In [1]: import numpy as np

In [2]: from numpy import linalg as LA

In [3]: np.set_printoptions(precision=2, suppress=True, linewidth=120)

In [4]: rnd = lambda a: np.round(a, 2) + 0

In [5]: arr = np.loadtxt("layer18.csv", delimiter=",")

In [6]: rnd(arr)
Out[6]: 
array([[ 0.97,  0.03,  0.13, -0.18, -0.03],
       [ 0.03,  0.97, -0.13,  0.18,  0.03],
       [ 0.13, -0.13,  0.35,  0.91,  0.13],
       [-0.18,  0.18,  0.91, -0.27, -0.18],
       [-0.03,  0.03,  0.13, -0.18,  0.97]])

In [7]: Q = arr.astype(float).copy()

In [8]: for j in range(5):
   ...:     Q[:, j] -= Q[:, :j] @ (Q[:, :j].T @ Q[:, j])
   ...:     Q[:, j] /= LA.norm(Q[:, j])
   ...: 

In [9]: rnd(Q)
Out[9]: 
array([[ 0.97,  0.03,  0.13, -0.18, -0.03],
       [ 0.03,  0.97, -0.13,  0.18,  0.03],
       [ 0.13, -0.13,  0.35,  0.91,  0.13],
       [-0.18,  0.18,  0.91, -0.27, -0.18],
       [-0.03,  0.03,  0.13, -0.18,  0.97]])

In [10]: w, V = LA.eigh(arr)

In [11]: rnd(V.T @ arr @ V)
Out[11]: 
array([[-1.,  0.,  0.,  0.,  0.],
       [ 0.,  1.,  0.,  0.,  0.],
       [ 0.,  0.,  1.,  0.,  0.],
       [ 0.,  0.,  0.,  1.,  0.],
       [ 0.,  0.,  0.,  0.,  1.]])

In [12]: np.unique(w.round(6) + 0, return_counts=True)[1]
Out[12]: array([1, 4])

In [13]: rnd(w.sum()), np.trace(arr)
Out[13]: (np.float64(3.0), np.float64(3.0))

In [14]: rnd(LA.eigvalsh(arr + 2 * np.eye(5)))
Out[14]: array([1., 3., 3., 3., 3.])

In [15]: (w > 1e-8).sum(), (w < -1e-8).sum()
Out[15]: (np.int64(4), np.int64(1))

In [16]: rnd(LA.svd(arr, compute_uv=False))
Out[16]: array([1., 1., 1., 1., 1.])

In [17]: W0 = np.load("case5.npy")

In [18]: W0
Out[18]: 
array([[ 0.8,  1.3, -0.5,  0.2,  2. ,  0.9,  0.9, -4. , -1.5, -1.1, -3. ],
       [ 0.8, -1. ,  1.7,  1.2,  0.6,  0.4,  1.8, -1.5, -1.6, -0.4,  2.1],
       [-2. ,  0.2, -2. , -0.2, -1.3,  0.6, -0.3,  4.5, -0.1, -0.8, -1.5],
       [ 0. ,  0.3, -0.4, -0.1,  0.9,  1.1, -1.5,  2.5, -1. , -0.3,  0. ],
       [-0.8,  1.3,  0.4,  0.2, -1.5,  1.1, -0.2, -3. ,  0.3, -0.1,  0.3],
       [ 0.1, -0.4,  0.1, -0.9,  1.8,  0.7,  0.8,  5. , -0.2,  1.7, -1.2]])

In [19]: rnd(W0.mean(axis=0))
Out[19]: array([-0.18,  0.28, -0.12,  0.07,  0.42,  0.8 ,  0.25,  0.58, -0.68, -0.17, -0.55])

In [20]: rnd(W0 - W0[0])
Out[20]: 
array([[ 0. ,  0. ,  0. ,  0. ,  0. ,  0. ,  0. ,  0. ,  0. ,  0. ,  0. ],
       [ 0. , -2.3,  2.2,  1. , -1.4, -0.5,  0.9,  2.5, -0.1,  0.7,  5.1],
       [-2.8, -1.1, -1.5, -0.4, -3.3, -0.3, -1.2,  8.5,  1.4,  0.3,  1.5],
       [-0.8, -1. ,  0.1, -0.3, -1.1,  0.2, -2.4,  6.5,  0.5,  0.8,  3. ],
       [-1.6,  0. ,  0.9,  0. , -3.5,  0.2, -1.1,  1. ,  1.8,  1. ,  3.3],
       [-0.7, -1.7,  0.6, -1.1, -0.2, -0.2, -0.1,  9. ,  1.3,  2.8,  1.8]])

In [21]: np.unravel_index(np.abs(W0).argmax(), W0.shape)
Out[21]: (np.int64(5), np.int64(7))

In [22]: W0[:, 11]
---------------------------------------------------------------------------
IndexError                                Traceback (most recent call last)
Cell In[22], line 1
----> 1 W0[:, 11]

IndexError: index 11 is out of bounds for axis 1 with size 11

In [23]: rnd(LA.svd(W0, compute_uv=False))
Out[23]: array([9.29, 5.13, 4.7 , 2.77, 2.19, 1.95])

In [24]: rnd(LA.norm(W0))
Out[24]: np.float64(12.29)

In [25]: np.count_nonzero(W0)
Out[25]: np.int64(64)

In [26]: W0.shape
Out[26]: (6, 11)

In [27]: LA.matrix_rank(W0)
Out[27]: np.int64(6)
